$ ipython --no-banner

In [1]: import numpy as np

In [2]: import numpy.linalg as la

In [3]: np.set_printoptions(precision=4, suppress=True, linewidth=120, legacy="1.25")

In [4]: out = np.array([[2], [-2], [-1], [0], [2], [0], [-1], [-2], [2], [2], [-2]])

In [5]: cent = np.array([[-1, 3, 0, 2, 2, 0, -2, 0, 3]])

In [6]: rng = np.random.default_rng(455)

In [7]: data = out @ cent + 0.05 * rng.normal(size=(11, 9))

In [8]: data
Out[8]: 
array([[-2.0126,  5.9364, -0.0392,  3.9337,  3.9987,  0.004 , -3.9936, -0.0009,  5.9587],
       [ 1.9564, -5.9994, -0.0702, -4.0827, -3.9963, -0.1269,  4.0054,  0.0467, -6.0259],
       [ 0.9474, -3.0044, -0.0028, -2.016 , -2.0425,  0.0053,  1.9716, -0.0502, -2.9878],
       [ 0.005 , -0.0112,  0.0619, -0.0209, -0.0159,  0.0512, -0.0623,  0.0312,  0.0799],
       [-2.0375,  5.9982,  0.0295,  4.0235,  4.0386,  0.0687, -4.0048, -0.0247,  6.0165],
       [ 0.1029,  0.0536,  0.0682,  0.0575, -0.0333, -0.0135, -0.0402, -0.0269, -0.045 ],
       [ 1.0059, -3.0552, -0.0047, -1.9682, -2.0209, -0.0222,  1.9527,  0.014 , -3.0671],
       [ 2.0228, -5.9665, -0.0734, -3.9805, -4.0089, -0.0343,  3.9287,  0.0271, -5.9368],
       [-2.0954,  6.0949, -0.0017,  3.9962,  3.9914, -0.0015, -4.0144,  0.0581,  5.9023],
       [-1.9937,  5.9794, -0.0306,  3.9932,  4.0299, -0.0372, -4.0379, -0.0578,  5.9863],
       [ 1.9881, -5.9277, -0.0006, -4.0602, -4.0688,  0.0447,  4.048 , -0.022 , -5.9744]])

In [9]: w1 = np.array([[1, 3],
   ...:     [4, 4],
   ...:     [-4, -1],
   ...:     [-4, -3],
   ...:     [-5, 2],
   ...:     [-5, -1],
   ...:     [-2, 4],
   ...:     [1, 2],
   ...:     [-2, 0]])

In [10]: b = np.array([1, 3])

In [11]: H = np.maximum(data @ w1 + b, 0)

In [12]: (H > 0).mean(axis=0)
Out[12]: array([0.6364, 1.    ])

In [13]: la.matrix_rank(H)
Out[13]: 2

In [14]: (H > 0).astype(int)
Out[14]: 
array([[0, 1],
       [1, 1],
       [1, 1],
       [1, 1],
       [0, 1],
       [1, 1],
       [1, 1],
       [1, 1],
       [0, 1],
       [0, 1],
       [1, 1]])

In [15]: cent = np.array([[-3, -3], [-2, -3]])

In [16]: print(w1 @ cent)
[[ -9 -12]
 [-20 -24]
 [ 14  15]
 [ 18  21]
 [ 11   9]
 [ 17  18]
 [ -2  -6]
 [ -7  -9]
 [  6   6]]
